% ipython --no-banner

In [1]: import numpy as np

In [2]: import numpy.linalg as la

In [3]: np.set_printoptions(precision=2, suppress=True, linewidth=120, sign=" ")

In [4]: other = np.array([[-1, 3, 4, 5, 2, 2, -4, 1, -3],
   ...:     [-1, -2, 4, 2, -4, 2, 3, -4, -5],
   ...:     [-5, -2, -1, 4, 3, 0, 2, -2, 0],
   ...:     [-4, 5, 3, 2, -3, 4, -1, 0, 2],
   ...:     [3, 3, -3, 3, 0, 4, -5, 2, 3],
   ...:     [-4, 1, -2, 0, 4, 4, -2, 4, -3],
   ...:     [3, 3, 1, 1, 0, -2, 3, -5, 4],
   ...:     [0, -5, 5, 4, 2, -5, -1, -3, 3],
   ...:     [3, -1, 4, -4, -3, 2, 1, 1, 4]])

In [5]: other[-1] = other[0]

In [6]: mat = other + 0.3 * np.eye(9)

In [7]: print(mat)
[[-0.7  3.   4.   5.   2.   2.  -4.   1.  -3. ]
 [-1.  -1.7  4.   2.  -4.   2.   3.  -4.  -5. ]
 [-5.  -2.  -0.7  4.   3.   0.   2.  -2.   0. ]
 [-4.   5.   3.   2.3 -3.   4.  -1.   0.   2. ]
 [ 3.   3.  -3.   3.   0.3  4.  -5.   2.   3. ]
 [-4.   1.  -2.   0.   4.   4.3 -2.   4.  -3. ]
 [ 3.   3.   1.   1.   0.  -2.   3.3 -5.   4. ]
 [ 0.  -5.   5.   4.   2.  -5.  -1.  -2.7  3. ]
 [-1.   3.   4.   5.   2.   2.  -4.   1.  -2.7]]

In [8]: u = np.array([1, 0, -2, -2, 0, -2, 2, 0, -1])

In [9]: other = mat + np.outer(u, np.eye(9)[7])

In [10]: other
Out[10]: 
array([[-0.7,  3. ,  4. ,  5. ,  2. ,  2. , -4. ,  2. , -3. ],
       [-1. , -1.7,  4. ,  2. , -4. ,  2. ,  3. , -4. , -5. ],
       [-5. , -2. , -0.7,  4. ,  3. ,  0. ,  2. , -4. ,  0. ],
       [-4. ,  5. ,  3. ,  2.3, -3. ,  4. , -1. , -2. ,  2. ],
       [ 3. ,  3. , -3. ,  3. ,  0.3,  4. , -5. ,  2. ,  3. ],
       [-4. ,  1. , -2. ,  0. ,  4. ,  4.3, -2. ,  2. , -3. ],
       [ 3. ,  3. ,  1. ,  1. ,  0. , -2. ,  3.3, -3. ,  4. ],
       [ 0. , -5. ,  5. ,  4. ,  2. , -5. , -1. , -2.7,  3. ],
       [-1. ,  3. ,  4. ,  5. ,  2. ,  2. , -4. ,  0. , -2.7]])

In [11]: la.matrix_rank(other - mat)
Out[11]: np.int64(1)

In [12]: np.round(la.det(other) / la.det(mat), 2), round(1 + la.solve(mat, u)[7], 2)
Out[12]: (np.float64(34.03), np.float64(34.03))

In [13]: J = np.load("run4.npy")

In [14]: J
Out[14]: 
array([[ 4.,  1.,  1.,  1.,  1.,  1.,  1.,  1.,  1.,  1.,  1.],
       [ 1.,  4.,  1.,  1.,  1.,  1.,  1.,  1.,  1.,  1.,  1.],
       [ 1.,  1.,  4.,  1.,  1.,  1.,  1.,  1.,  1.,  1.,  1.],
       [ 1.,  1.,  1.,  4.,  1.,  1.,  1.,  1.,  1.,  1.,  1.],
       [ 1.,  1.,  1.,  1.,  4.,  1.,  1.,  1.,  1.,  1.,  1.],
       [ 1.,  1.,  1.,  1.,  1.,  4.,  1.,  1.,  1.,  1.,  1.],
       [ 1.,  1.,  1.,  1.,  1.,  1.,  4.,  1.,  1.,  1.,  1.],
       [ 1.,  1.,  1.,  1.,  1.,  1.,  1.,  4.,  1.,  1.,  1.],
       [ 1.,  1.,  1.,  1.,  1.,  1.,  1.,  1.,  4.,  1.,  1.],
       [ 1.,  1.,  1.,  1.,  1.,  1.,  1.,  1.,  1.,  4.,  1.],
       [ 1.,  1.,  1.,  1.,  1.,  1.,  1.,  1.,  1.,  1.,  4.]])

In [15]: x0 = np.array([0, 0, 0, 2, -2, 2, 1, -2, -2, -1, -2])

In [16]: target = J @ x0

In [17]: c, lr = np.zeros(11), 1 / la.norm(J, 2) ** 2

In [18]: for i in range(10):
    ...:     c -= lr * J.T @ (J @ c - target)
    ...:     if i % 2 == 0: print(i, round(la.norm(J @ c - target), 2))
    ...: 
0 14.18
2 12.91
4 11.75
6 10.7
8 9.74

In [19]: round(float(la.cond(J)), 2)
Out[19]: 4.67
